>>> import numpy as np
>>> import numpy.linalg as la
>>> np.set_printoptions(precision=2, suppress=True, linewidth=160, legacy="1.25")
>>> def tidy(a):
...     return np.round(a, 2) + 0
... 
>>> mat = np.loadtxt("dump.csv", delimiter=",")
>>> print(mat)
[[ 5.  5.  0.  0.  2. -5.]
 [-1. -5. -1.  5. -3.  3.]
 [ 3.  1.  4. -4.  1.  3.]
 [-1.  3. -4.  0. -2. -2.]
 [-3. -5.  5. -4. -2. -5.]
 [-1.  5.  3.  2.  3. -5.]]
>>> r0 = np.array([-2, 2, 2, -2, 1, 3])
>>> A2 = mat + np.outer(r0, np.eye(6)[5])
>>> print(la.matrix_rank(la.inv(A2) - la.inv(mat), tol=1e-8))
1
>>> print(tidy(la.det(A2) / la.det(mat)), tidy(1 + la.solve(mat, r0)[5]))
1.33 1.33
>>> print(la.matrix_rank(A2 - mat))
1
>>> q, V = la.qr(mat[:, :2])[0], la.qr(mat[:, 2:])[0]
>>> sv = la.svd(q.T @ V, compute_uv=False)
>>> print(tidy(la.norm(q @ q.T - V @ V.T, 2)))
1.0
>>> print(tidy(sv))
[0.92 0.48]
>>> print((sv > 0.9).sum())
1
>>> feats = np.load("case0.npy")
>>> print(feats)
[[ 4  4  4  4  4  4  4  4  4]
 [ 4  8  8  8  8  8  8  8  8]
 [ 4  8 12 12 12 12 12 12 12]
 [ 4  8 12 16 16 16 16 16 16]
 [ 4  8 12 16 20 20 20 20 20]
 [ 4  8 12 16 20 24 24 24 24]
 [ 4  8 12 16 20 24 28 28 28]
 [ 4  8 12 16 20 24 28 32 32]
 [ 4  8 12 16 20 24 28 32 36]]
>>> # symmetric, so the eigenvalues are real
>>> blk = np.stack([feats, -3 * feats, feats[::-1]])
>>> print(tidy(la.norm(blk, axis=(1, 2))))
[147.78 443.35 147.78]
>>> print(blk.shape)
(3, 9, 9)
>>> x = np.ones(9)
>>> for _ in range(3):
...     x = feats @ x
...     x /= la.norm(x)
...     print(round(x @ feats @ x, 2))
... 
146.45
146.64
146.64
>>> print(tidy(x))
[0.08 0.15 0.22 0.28 0.34 0.38 0.42 0.44 0.46]
>>> vals, V = la.eigh(feats)
>>> x = np.array([0, 5, 2, 2, -2, -3, -3, -4, -4])
>>> print(x @ feats @ x)
4364
>>> print((np.sign(V[:, -1].round(6)) == np.sign(V[0, -1].round(6))).astype(int))
[1 1 1 1 1 1 1 1 1]
>>> M = np.loadtxt("w.csv", delimiter=",")
>>> print(M)
[[-1.  3.  0.  0.  0.  0.  0.  0.  0.]
 [ 3. -2.  3.  0.  0.  0.  0.  0.  0.]
 [ 0.  3.  3.  3.  0.  0.  0.  0.  0.]
 [ 0.  0.  3.  1.  3.  0.  0.  0.  0.]
 [ 0.  0.  0.  3. -1.  3.  0.  0.  0.]
 [ 0.  0.  0.  0.  3. -2.  3.  0.  0.]
 [ 0.  0.  0.  0.  0.  3. -2.  3.  0.]
 [ 0.  0.  0.  0.  0.  0.  3.  3.  3.]
 [ 0.  0.  0.  0.  0.  0.  0.  3.  2.]]
>>> # equal to its transpose
>>> print(np.allclose(M, M.T))
True
>>> print(tidy(la.det(M)))
8415.0
>>> print(tidy(np.abs(la.eigvals(M)).max()))
6.64
>>> print((M + M.T) / 2)
[[-1.  3.  0.  0.  0.  0.  0.  0.  0.]
 [ 3. -2.  3.  0.  0.  0.  0.  0.  0.]
 [ 0.  3.  3.  3.  0.  0.  0.  0.  0.]
 [ 0.  0.  3.  1.  3.  0.  0.  0.  0.]
 [ 0.  0.  0.  3. -1.  3.  0.  0.  0.]
 [ 0.  0.  0.  0.  3. -2.  3.  0.  0.]
 [ 0.  0.  0.  0.  0.  3. -2.  3.  0.]
 [ 0.  0.  0.  0.  0.  0.  3.  3.  3.]
 [ 0.  0.  0.  0.  0.  0.  0.  3.  2.]]
>>> M.inv()
Traceback (most recent call last):
  File "<python-input-36>", line 1, in <module>
    M.inv()
    ^^^^^
AttributeError: 'numpy.ndarray' object has no attribute 'inv'
>>> la.determinant(M)
Traceback (most recent call last):
  File "<python-input-37>", line 1, in <module>
    la.determinant(M)
    ^^^^^^^^^^^^^^
AttributeError: module 'numpy.linalg' has no attribute 'determinant'
>>> print(np.allclose(M @ M.T, M.T @ M))
True
>>> print(M @ M)
[[ 10.  -9.   9.   0.   0.   0.   0.   0.   0.]
 [ -9.  22.   3.   9.   0.   0.   0.   0.   0.]
 [  9.   3.  27.  12.   9.   0.   0.   0.   0.]
 [  0.   9.  12.  19.   0.   9.   0.   0.   0.]
 [  0.   0.   9.   0.  19.  -9.   9.   0.   0.]
 [  0.   0.   0.   9.  -9.  22. -12.   9.   0.]
 [  0.   0.   0.   0.   9. -12.  22.   3.   9.]
 [  0.   0.   0.   0.   0.   9.   3.  27.  15.]
 [  0.   0.   0.   0.   0.   0.   9.  15.  13.]]
>>> K = np.load("block18.npy")
>>> print(K)
[[-16 -24   0  24  16  16 -24  -8  16]
 [ -6  -9   0   9   6   6  -9  -3   6]
 [ -8 -12   0  12   8   8 -12  -4   8]
 [ -4  -6   0   6   4   4  -6  -2   4]
 [ -6  -9   0   9   6   6  -9  -3   6]
 [ -8 -12   0  12   8   8 -12  -4   8]
 [-18 -27   0  27  18  18 -27  -9  18]
 [ -2  -3   0   3   2   2  -3  -1   2]
 [  0   0   0   0   0   0   0   0   0]
 [ -6  -9   0   9   6   6  -9  -3   6]
 [  0   0   0   0   0   0   0   0   0]]
>>> # rows 1 and 4 are equal
>>> rng = np.random.default_rng(320)
>>> A2 = K + rng.integers(-2, 3, (11, 1)) @ rng.integers(-2, 3, (1, 9))
>>> print(A2)
[[-14 -23  -1  23  14  17 -24  -6  15]
 [-10 -11   2  11  10   4  -9  -7   8]
 [ -6 -11  -1  11   6   9 -12  -2   7]
 [ -6  -7   1   7   6   3  -6  -4   5]
 [ -4  -8  -1   8   4   7  -9  -1   5]
 [ -6 -11  -1  11   6   9 -12  -2   7]
 [-18 -27   0  27  18  18 -27  -9  18]
 [ -4  -4   1   4   4   1  -3  -3   3]
 [  0   0   0   0   0   0   0   0   0]
 [ -4  -8  -1   8   4   7  -9  -1   5]
 [ -2  -1   1   1   2  -1   0  -2   1]]
>>> print(A2 - K)
[[ 2  1 -1 -1 -2  1  0  2 -1]
 [-4 -2  2  2  4 -2  0 -4  2]
 [ 2  1 -1 -1 -2  1  0  2 -1]
 [-2 -1  1  1  2 -1  0 -2  1]
 [ 2  1 -1 -1 -2  1  0  2 -1]
 [ 2  1 -1 -1 -2  1  0  2 -1]
 [ 0  0  0  0  0  0  0  0  0]
 [-2 -1  1  1  2 -1  0 -2  1]
 [ 0  0  0  0  0  0  0  0  0]
 [ 2  1 -1 -1 -2  1  0  2 -1]
 [-2 -1  1  1  2 -1  0 -2  1]]
>>> print(la.matrix_rank(A2 - K, tol=1e-8))
1
>>> print(np.abs(A2 - K).sum(axis=1))
[11 22 11 11 11 11  0 11  0 11 11]
>>> Uu, sv, vt = la.svd(K)
>>> print(tidy(sv))
[95.9  0.   0.   0.   0.   0.   0.   0.   0. ]
>>> print(np.argmax(sv[:-1] / (sv[1:] + 1e-6)) + 1)
1
>>> A2 = Uu[:, :1] @ np.diag(sv[:1]) @ vt[:1]
>>> print(tidy(la.norm(K - A2) / la.norm(K)))
0.0
>>> print(tidy(np.abs(K - A2).max()))
0.0
>>> print(la.matrix_rank(K, rtol=0.05))
1
>>> print(tidy(A2))
[[-16. -24.   0.  24.  16.  16. -24.  -8.  16.]
 [ -6.  -9.   0.   9.   6.   6.  -9.  -3.   6.]
 [ -8. -12.   0.  12.   8.   8. -12.  -4.   8.]
 [ -4.  -6.   0.   6.   4.   4.  -6.  -2.   4.]
 [ -6.  -9.   0.   9.   6.   6.  -9.  -3.   6.]
 [ -8. -12.   0.  12.   8.   8. -12.  -4.   8.]
 [-18. -27.   0.  27.  18.  18. -27.  -9.  18.]
 [ -2.  -3.   0.   3.   2.   2.  -3.  -1.   2.]
 [  0.   0.   0.   0.   0.   0.   0.   0.   0.]
 [ -6.  -9.   0.   9.   6.   6.  -9.  -3.   6.]
 [  0.   0.   0.   0.   0.   0.   0.   0.   0.]]
>>> x = np.array([7, 0, -3, 5, 7, 7])
>>> print((mat * x).sum(axis=1))
[  14.   21.   17.  -23. -105.  -20.]
>>> A2 = np.array([[2, 0, 1],
...     [1, 0, 0],
...     [1, 0, 0],
...     [1, 2, 0],
...     [1, 1, 2],
...     [0, 2, 0],
...     [1, 1, 0],
...     [2, 1, 1],
...     [0, 2, 2]])
>>> A2 @ K
Traceback (most recent call last):
  File "<python-input-60>", line 1, in <module>
    A2 @ K
    ~~~^~~
ValueError: matmul: Input operand 1 has a mismatch in its core dimension 0, with gufunc signature (n?,k),(k,m?)->(n?,m?) (size 11 is different from 3)
>>> print(np.einsum("ij->j", K))
[ -74 -111    0  111   74   74 -111  -37   74]
>>> print(K @ A2)
[[-56  96  40]
 [-21  36  15]
 [-28  48  20]
 [-14  24  10]
 [-21  36  15]
 [-28  48  20]
 [-63 108  45]
 [ -7  12   5]
 [  0   0   0]
 [-21  36  15]
 [  0   0   0]]
>>> print(np.einsum("ik,kj->ij", K, A2))
[[-56  96  40]
 [-21  36  15]
 [-28  48  20]
 [-14  24  10]
 [-21  36  15]
 [-28  48  20]
 [-63 108  45]
 [ -7  12   5]
 [  0   0   0]
 [-21  36  15]
 [  0   0   0]]
>>> print(np.argsort(-la.norm(K, axis=0).round(6), kind="stable")[:3])
[1 3 6]
>>> print(la.cond(K) > 100)
True
>>> print([round(float(x), 2) for x in la.svd(K, compute_uv=False)[:3]])
[95.9, 0.0, 0.0]
